>>> import numpy as np
>>> from numpy import linalg as LA
>>> np.set_printoptions(precision=2, suppress=True, linewidth=200, sign=" ")
>>> def rd(a):
...     return np.round(a, 2) + 0
... 
>>> X = np.load("test10.npy")
>>> X
array([[-5., -5., -1.],
       [ 1., -5.,  0.],
       [ 0.,  0.,  4.]])
>>> other = np.array([[0, 1], [1, 2], [2, 0]])
>>> np.vstack([X, other.T]).shape
(5, 3)
>>> other.T @ X.T
array([[ -7.,  -5.,   8.],
       [-15.,  -9.,   0.]])
>>> np.einsum("ik,kj->ji", X, other)
array([[ -7.,  -5.,   8.],
       [-15.,  -9.,   0.]])
>>> np.einsum("ij,ij->i", X, X)
array([ 51.,  26.,  16.])
>>> LA.matrix_rank(X @ other)
np.int64(2)
>>> LA.matrix_rank(np.vstack([X, other.T]))
np.int64(3)
>>> X @ other
array([[ -7., -15.],
       [ -5.,  -9.],
       [  8.,   0.]])
>>> np.einsum("ij->j", X)
array([ -4., -10.,   3.])
>>> np.einsum("ik,kj->ij", X, other)
array([[ -7., -15.],
       [ -5.,  -9.],
       [  8.,   0.]])
>>> E = np.array([[7.79, -2.67, 2.52],
...     [-0.18, -0.92, -2.61],
...     [8.81, -8.21, 7.21],
...     [1.28, 3.01, -5.72],
...     [0.83, -2.76, 12.47],
...     [2.17, -6.35, 3.27],
...     [2.17, -1.43, -1.39],
...     [-8.22, 1.93, -0.9],
...     [0.1, -3.16, 1.09],
...     [1.01, 1.9, 1.27],
...     [1.09, -2.02, 4.39],
...     [-0.94, 3.26, 1.19],
...     [-2.91, 2.76, -5.74],
...     [-1.78, 2.29, 1.14],
...     [-0.16, 2.54, -0.04],
...     [-2.13, 2.43, 0.44],
...     [5.56, -1.43, 0.81]])
>>> cen = (E - E.mean(axis=0)) / E.std(axis=0)
>>> np.argwhere(np.abs(cen) > 2)
array([[ 2,  0],
       [ 2,  1],
       [ 4,  2],
       [ 7,  0]])
>>> coef = LA.lstsq(np.delete(cen, 1, axis=1), cen[:, 1])[0]
>>> rd(1 - np.var(cen[:, 1] - np.delete(cen, 1, axis=1) @ coef))
np.float64(0.59)
>>> feats = np.array([[1.5, -1.0, 1.1],
...     [-1.0, 0.0, 0.3],
...     [1.8, 0.7, -0.5],
...     [0.2, -0.3, -0.7],
...     [1.7, -1.0, -2.5],
...     [-0.5, -2.6, -1.4],
...     [-0.2, -0.3, 0.2],
...     [0.0, 1.0, 4.0],
...     [0.8, -0.8, -0.7],
...     [-0.5, -1.3, -0.4]])
>>> feats
array([[ 1.5, -1. ,  1.1],
       [-1. ,  0. ,  0.3],
       [ 1.8,  0.7, -0.5],
       [ 0.2, -0.3, -0.7],
       [ 1.7, -1. , -2.5],
       [-0.5, -2.6, -1.4],
       [-0.2, -0.3,  0.2],
       [ 0. ,  1. ,  4. ],
       [ 0.8, -0.8, -0.7],
       [-0.5, -1.3, -0.4]])
>>> rd(feats[4] @ feats[0])
np.float64(0.8)
>>> LA.norm(feats, axis=1).argmax()
np.int64(7)
>>> rd(LA.norm(feats, 2))
np.float64(5.71)
>>> rd(LA.norm(feats, axis=1))
array([ 2.11,  1.04,  1.99,  0.79,  3.18,  2.99,  0.41,  4.12,  1.33,  1.45])
>>> rd(LA.norm(feats, axis=0))
array([ 3.26,  3.57,  5.19])
>>> cen = feats - feats.mean(axis=0)
>>> vecs = LA.svd(cen)[2][:1]
>>> other = cen - cen @ vecs.T @ vecs
>>> rd(np.cov(cen @ vecs.T, rowvar=False))
np.float64(3.49)
>>> x = np.array([-1, -3, -2])
>>> target = feats @ x
>>> rd(target)
array([ -0.7,   0.4,  -2.9,   2.1,   6.3,  11.1,   0.7, -11. ,   3. ,   5.2])
>>> rd(LA.solve(feats.T @ feats, feats.T @ target))
array([-1., -3., -2.])
>>> try:
...     LA.solve(feats, target)
... except LA.LinAlgError as e:
...     print("failed:", e)
... 
failed: Last 2 dimensions of the array must be square
>>> rng = np.random.default_rng(390)
>>> target = target + 0.3 * rng.normal(size=10)
>>> rd(target)
array([ -0.66,   0.5 ,  -2.48,   2.82,   6.13,  10.91,   0.94, -11.21,   2.68,   5.64])
>>> coef, *_ = LA.lstsq(feats, target)
>>> [round(float(LA.norm(LA.solve(feats.T @ feats + lam * np.eye(3), feats.T @ target))), 2) for lam in (0, 1, 10, 100)]
[3.73, 3.53, 2.53, 0.76]
>>> rd(feats.T @ (target - feats @ coef))
array([ 0.,  0.,  0.])
>>> ang = rng.uniform(0, 2 * np.pi, 11)
>>> Q, _ = LA.qr(np.array([[-0.6, 0.9], [0.7, -2.4], [1.0, -0.6]]))
>>> data = 20 * np.c_[np.cos(ang), np.sin(ang)] @ Q.T
>>> rd(data)
array([[  1.48, -18.08,   8.43],
       [  7.95, -16.18,  -8.66],
       [  8.63,  -6.27, -16.92],
       [  3.98,  10.36, -16.64],
       [ -6.93,  18.12,   4.86],
       [  7.43,   0.58, -18.56],
       [  7.57,   0.  , -18.51],
       [ -1.78, -14.29,  13.88],
       [ -8.07,   2.38,  18.14],
       [  3.17,  11.96, -15.71],
       [ -0.86,  17.54,  -9.58]])
>>> other = data / LA.norm(data, axis=1, keepdims=True)
>>> gram = other @ other.T
>>> np.argwhere(np.triu(np.abs(gram) > 0.95, 1))
array([[  0,  10],
       [  1,   4],
       [  2,   8],
       [  3,   7],
       [  3,   9],
       [  5,   6],
       [  5,   8],
       [  6,   8],
       [  7,   9],
       [  7,  10]])
>>> rd(gram[4])
array([-0.74, -0.98, -0.64,  0.2 ,  1.  , -0.33, -0.36, -0.45,  0.47,  0.3 ,  0.69])
>>> (np.abs(gram) > 0.9).astype(int)
array([[ 1,  0,  0,  0,  0,  0,  0,  1,  0,  0,  1],
       [ 0,  1,  0,  0,  1,  0,  0,  0,  0,  0,  0],
       [ 0,  0,  1,  0,  0,  1,  1,  0,  1,  0,  0],
       [ 0,  0,  0,  1,  0,  0,  0,  1,  0,  1,  0],
       [ 0,  1,  0,  0,  1,  0,  0,  0,  0,  0,  0],
       [ 0,  0,  1,  0,  0,  1,  1,  0,  1,  0,  0],
       [ 0,  0,  1,  0,  0,  1,  1,  0,  1,  0,  0],
       [ 1,  0,  0,  1,  0,  0,  0,  1,  0,  1,  1],
       [ 0,  0,  1,  0,  0,  1,  1,  0,  1,  0,  0],
       [ 0,  0,  0,  1,  0,  0,  0,  1,  0,  1,  0],
       [ 1,  0,  0,  0,  0,  0,  0,  1,  0,  0,  1]])
